In [1]: import numpy as np

In [2]: np.set_printoptions(suppress=True, linewidth=160)

In [3]: E = np.load("sample16.npy")

In [4]: print(E)
[[ 6 -8  9]
 [ 9  6 -8]
 [-8  9  6]]

In [5]: print(np.round(np.linalg.det(2 * E), 3), round(np.linalg.det(E), 3))
13832.0 1729.0

In [6]: round(float(np.linalg.det(E.T)), 3)
Out[6]: 1729.0

In [7]: print(np.einsum("ij,ji->", E, E))
-324

In [8]: rng = np.random.default_rng(10651)

In [9]: B = E + rng.integers(-2, 3, (3, 2)) @ rng.integers(-2, 3, (2, 3))

In [10]: B
Out[10]: 
array([[  8,  -9,  11],
       [  5,   8, -12],
       [ -4,   4,  10]])

In [11]: print(np.linalg.matrix_rank(B - E, tol=1e-8))
2

In [12]: def softmax(z):
    ...:     e = np.exp(z - z.max(axis=-1, keepdims=True))
    ...:     return e / e.sum(axis=-1, keepdims=True)
    ...: 

In [13]: np.round(softmax(E[2]), 3) + 0
Out[13]: array([0.   , 0.953, 0.047])

In [14]: softmax(E).sum(axis=1)
Out[14]: array([1., 1., 1.])

In [15]: att = E @ E.T / np.sqrt(3)

In [16]: softmax(att).round(6).argmax(axis=1)
Out[16]: array([0, 1, 2])

In [17]: np.round(softmax(att + np.triu(np.full(att.shape, -np.inf), 1)), 3) + 0
Out[17]: 
array([[1., 0., 0.],
       [0., 1., 0.],
       [0., 0., 1.]])

In [18]: K = np.loadtxt("a.csv", delimiter=",")

In [19]: print(K)
[[ -0.5  -1.3   1.4  -0.2   8.   -0.8]
 [ -1.    0.8  -0.5  -0.9   4.   -0.8]
 [  0.3  -0.2  -1.4  -1.5 -30.    1.4]]

In [20]: # column 4 is much longer than the rest

In [21]: vec = np.array([9, 2, 0, 1, -9, -8])

In [22]: a = np.maximum(K @ vec, 0)

In [23]: np.round(K.T @ a, 3)
Out[23]: array([   77.88,   -51.92,  -363.44,  -389.4 , -7788.  ,   363.44])

In [24]: np.flatnonzero(a > 1e-9)
Out[24]: array([2])

In [25]: print(np.round(np.maximum(K @ vec, 0) - np.maximum(-K @ vec, 0), 3))
[-72.9 -37.9 259.6]

In [26]: np.tanh(K @ vec)
Out[26]: array([-1., -1.,  1.])

In [27]: np.round(np.linalg.norm(K, 2) / np.linalg.norm(K), 3)
Out[27]: np.float64(0.997)

In [28]: left, sig, Vt = np.linalg.svd(K)

In [29]: print(sig.round(3))
[31.421  1.996  1.71 ]

In [30]: np.argmax(sig[:-1] / (sig[1:] + 1e-6)) + 1
Out[30]: np.int64(1)

In [31]: B = left[:, :1] @ np.diag(sig[:1]) @ Vt[:1]

In [32]: round(np.abs(K - B).max(), 3)
Out[32]: np.float64(1.289)

In [33]: np.linalg.matrix_rank(B)
Out[33]: np.int64(1)

In [34]: np.linalg.matrix_rank(K, rtol=0.05)
Out[34]: np.int64(3)

In [35]: round(float(np.linalg.norm(K - B, 2)), 3), np.round(sig[1], 3)
Out[35]: (1.996, np.float64(1.996))

In [36]: F = np.loadtxt("mat.csv", delimiter=",")

In [37]: F
Out[37]: 
array([[-1.329,  3.595,  3.552],
       [ 0.659,  1.499,  0.838],
       [-0.732, -0.77 ,  4.24 ],
       [-4.266,  0.259,  1.15 ],
       [ 3.029, -6.502,  1.416],
       [-1.063,  0.418, -1.174],
       [ 2.967, -2.308,  3.267],
       [ 0.414, -7.62 , -0.24 ],
       [-1.896, -0.042, -3.448],
       [-1.676,  2.946, -2.731],
       [ 0.255, -2.321,  0.365],
       [-0.007, -3.393,  1.812],
       [ 0.492, -0.797,  1.409]])

In [38]: dist = np.linalg.norm(F[:, None] - F[None], axis=-1)

In [39]: print(dist.mean(axis=1).argmax())
7

In [40]: P = F @ np.linalg.solve(F.T @ F, F.T)

In [41]: print(np.linalg.matrix_rank(np.eye(13) - P))
10

In [42]: np.round(np.linalg.eigvalsh(P), 3) + 0
Out[42]: array([0., 0., 0., 0., 0., 0., 0., 0., 0., 0., 1., 1., 1.])

In [43]: np.allclose(P @ P, P)
Out[43]: True

In [44]: np.trace(P)
Out[44]: np.float64(3.0)

In [45]: np.round(P @ F[:, 1], 3)
Out[45]: array([ 3.595,  1.499, -0.77 ,  0.259, -6.502,  0.418, -2.308, -7.62 , -0.042,  2.946, -2.321, -3.393, -0.797])

In [46]: left, sig, Vt = np.linalg.svd(F, full_matrices=False)

In [47]: np.round(np.cumsum(sig ** 2) / np.sum(sig ** 2), 3)
Out[47]: array([0.631, 0.882, 1.   ])

In [48]: left.shape, sig.shape, Vt.shape
Out[48]: ((13, 3), (3,), (3, 3))

In [49]: np.round(left.T @ F @ Vt.T, 3) + 0
Out[49]: 
array([[12.963,  0.   ,  0.   ],
       [ 0.   ,  8.18 ,  0.   ],
       [ 0.   ,  0.   ,  5.598]])

In [50]: np.abs(left[:, 0]).round(6).argmax()
Out[50]: np.int64(4)

In [51]: np.round(np.sqrt((sig ** 2).sum()), 3), np.round(np.linalg.norm(F), 3)
Out[51]: (np.float64(16.319), np.float64(16.319))

In [52]: np.round(left.T @ left, 3) + 0
Out[52]: 
array([[1., 0., 0.],
       [0., 1., 0.],
       [0., 0., 1.]])

In [53]: np.round(np.abs(Vt[0]), 3)
Out[53]: array([0.333, 0.911, 0.243])

In [54]: np.round(sig / sig[0], 3)
Out[54]: array([1.   , 0.631, 0.432])

In [55]: B = np.array([[1, 2, -3, 1], [2, 0, 1, -2], [1, 2, 1, -1]])

In [56]: X = B.T @ B

In [57]: X
Out[57]: 
array([[ 6,  4,  0, -4],
       [ 4,  8, -4,  0],
       [ 0, -4, 11, -6],
       [-4,  0, -6,  6]])

In [58]: evals, V = np.linalg.eigh(X)

In [59]: np.abs(V[:, -1]).round(6).argmax()
Out[59]: np.int64(2)

In [60]: np.round(np.linalg.eigvalsh(X @ X), 3) + 0
Out[60]: array([  0.   ,   5.403, 150.855, 268.743])

In [61]: np.round(V.T @ X @ V, 3) + 0
Out[61]: 
array([[ 0.   ,  0.   ,  0.   ,  0.   ],
       [ 0.   ,  2.324,  0.   ,  0.   ],
       [ 0.   ,  0.   , 12.282,  0.   ],
       [ 0.   ,  0.   ,  0.   , 16.393]])

In [62]: np.round(V.T @ V, 3) + 0
Out[62]: 
array([[1., 0., 0., 0.],
       [0., 1., 0., 0.],
       [0., 0., 1., 0.],
       [0., 0., 0., 1.]])

In [63]: print((evals > 1e-8).sum(), (evals < -1e-8).sum())
3 0

In [64]: print(round(float(evals.sum()), 3), np.trace(X))
31.0 31

In [65]: left, sig, Vt = np.linalg.svd(X)

In [66]: np.argmax(sig[:-1] / (sig[1:] + 1e-6)) + 1
Out[66]: np.int64(3)

In [67]: B = left[:, :3] @ np.diag(sig[:3]) @ Vt[:3]

In [68]: round(np.linalg.norm(X - B) / np.linalg.norm(X), 3)
Out[68]: np.float64(0.0)

In [69]: np.round(np.linalg.norm(X - B, 2), 3), np.round(sig[3], 3)
Out[69]: (np.float64(0.0), np.float64(0.0))

In [70]: round(np.abs(X - B).max(), 3)
Out[70]: np.float64(0.0)

In [71]: B.round(3) + 0
Out[71]: 
array([[ 6.,  4.,  0., -4.],
       [ 4.,  8., -4.,  0.],
       [ 0., -4., 11., -6.],
       [-4.,  0., -6.,  6.]])

In [72]: X - X[0]
Out[72]: 
array([[  0,   0,   0,   0],
       [ -2,   4,  -4,   4],
       [ -6,  -8,  11,  -2],
       [-10,  -4,  -6,  10]])

In [73]: print(X.sum(axis=1))
[ 6  8  1 -4]

In [74]: np.unravel_index(np.abs(X).argmax(), X.shape)
Out[74]: (np.int64(2), np.int64(2))

In [75]: feats = np.loadtxt("data.csv", delimiter=",")

In [76]: feats.round(3)
Out[76]: 
array([[ 0.359, -0.128, -0.128, -0.641, -0.128, -0.641],
       [-0.128,  0.974, -0.026, -0.128, -0.026, -0.128],
       [-0.128, -0.026,  0.974, -0.128, -0.026, -0.128],
       [-0.641, -0.128, -0.128,  0.359, -0.128, -0.641],
       [-0.128, -0.026, -0.026, -0.128,  0.974, -0.128],
       [-0.641, -0.128, -0.128, -0.641, -0.128,  0.359]])

In [77]: round(np.abs(np.linalg.eigvals(feats)).max(), 3)
Out[77]: np.float64(1.0)

In [78]: np.allclose(feats @ feats.T, feats.T @ feats)
Out[78]: True

In [79]: np.trace(feats)
Out[79]: np.float64(4.0)

In [80]: np.round(np.linalg.matrix_power(feats, 2), 3) + 0
Out[80]: 
array([[1., 0., 0., 0., 0., 0.],
       [0., 1., 0., 0., 0., 0.],
       [0., 0., 1., 0., 0., 0.],
       [0., 0., 0., 1., 0., 0.],
       [0., 0., 0., 0., 1., 0.],
       [0., 0., 0., 0., 0., 1.]])

In [81]: np.round(feats @ feats, 3) + 0
Out[81]: 
array([[1., 0., 0., 0., 0., 0.],
       [0., 1., 0., 0., 0., 0.],
       [0., 0., 1., 0., 0., 0.],
       [0., 0., 0., 1., 0., 0.],
       [0., 0., 0., 0., 1., 0.],
       [0., 0., 0., 0., 0., 1.]])

In [82]: np.allclose(feats, feats.T)
Out[82]: True

In [83]: A = np.load("x.npy")

In [84]: A
Out[84]: 
array([[ 19.398,   8.114,  18.011],
       [-25.817,  35.621, -42.594],
       [ 21.04 ,  11.926,  18.099],
       [-26.302,  35.509, -42.785],
       [ 19.514,   9.257,  18.332],
       [ 19.836,  11.239,  17.907],
       [ 19.371,  10.613,  19.072],
       [-27.805,  36.132, -42.476],
       [-26.817,  35.678, -43.291],
       [ 19.6  ,   7.866,  17.825],
       [ 19.902,   9.499,  17.419],
       [ 19.115,  10.361,  17.827],
       [-24.701,  34.659, -43.887],
       [-26.753,  35.012, -41.081],
       [ 20.558,  10.445,  16.967],
       [-25.815,  34.725, -40.334],
       [-27.326,  36.136, -40.653],
       [ 19.769,   8.78 ,  18.12 ],
       [ 20.083,   9.674,  20.832],
       [ 20.114,  12.35 ,  17.832],
       [ 18.527,   9.42 ,  18.248],
       [ 20.591,  11.987,  17.492]])

In [85]: vec = np.array([4, 5, 3])

In [86]: (A @ vec).argmax()
Out[86]: np.int64(2)

In [87]: print(np.sign((A @ vec).round(6)))
[ 1. -1.  1. -1.  1.  1.  1. -1. -1.  1.  1.  1. -1. -1.  1. -1. -1.  1.  1.  1.  1.  1.]

In [88]: B = np.c_[A[:, :1] @ np.array([[-2]]), np.array([-3, 0, 1, 2, -3, 3, 0, 0, -3, 0, 0, -1, 2, 1, 2, -2, -2, 2, 3, -1, 3, -1])]

In [89]: B
Out[89]: 
array([[-38.796,  -3.   ],
       [ 51.634,   0.   ],
       [-42.08 ,   1.   ],
       [ 52.604,   2.   ],
       [-39.028,  -3.   ],
       [-39.672,   3.   ],
       [-38.742,   0.   ],
       [ 55.61 ,   0.   ],
       [ 53.634,  -3.   ],
       [-39.2  ,   0.   ],
       [-39.804,   0.   ],
       [-38.23 ,  -1.   ],
       [ 49.402,   2.   ],
       [ 53.506,   1.   ],
       [-41.116,   2.   ],
       [ 51.63 ,  -2.   ],
       [ 54.652,  -2.   ],
       [-39.538,   2.   ],
       [-40.166,   3.   ],
       [-40.228,  -1.   ],
       [-37.054,   3.   ],
       [-41.182,  -1.   ]])

In [90]: np.round(np.linalg.norm(B - A @ np.linalg.lstsq(A, B)[0], axis=0), 3) + 0
Out[90]: array([0.   , 8.914])

In [91]: print(np.linalg.matrix_rank(np.c_[A, B]))
4

In [92]: q, R = np.linalg.qr(A)

In [93]: np.round(q @ R, 3)
Out[93]: 
array([[ 19.398,   8.114,  18.011],
       [-25.817,  35.621, -42.594],
       [ 21.04 ,  11.926,  18.099],
       [-26.302,  35.509, -42.785],
       [ 19.514,   9.257,  18.332],
       [ 19.836,  11.239,  17.907],
       [ 19.371,  10.613,  19.072],
       [-27.805,  36.132, -42.476],
       [-26.817,  35.678, -43.291],
       [ 19.6  ,   7.866,  17.825],
       [ 19.902,   9.499,  17.419],
       [ 19.115,  10.361,  17.827],
       [-24.701,  34.659, -43.887],
       [-26.753,  35.012, -41.081],
       [ 20.558,  10.445,  16.967],
       [-25.815,  34.725, -40.334],
       [-27.326,  36.136, -40.653],
       [ 19.769,   8.78 ,  18.12 ],
       [ 20.083,   9.674,  20.832],
       [ 20.114,  12.35 ,  17.832],
       [ 18.527,   9.42 ,  18.248],
       [ 20.591,  11.987,  17.492]])

In [94]: print(round(float(np.trace(q @ q.T)), 3))
3.0

In [95]: R.round(3)
Out[95]: 
array([[-105.32 ,   44.442, -132.3  ],
       [   0.   ,  -97.615,   35.853],
       [   0.   ,    0.   ,    6.784]])

In [96]: np.allclose(R.T @ R, A.T @ A)
Out[96]: True
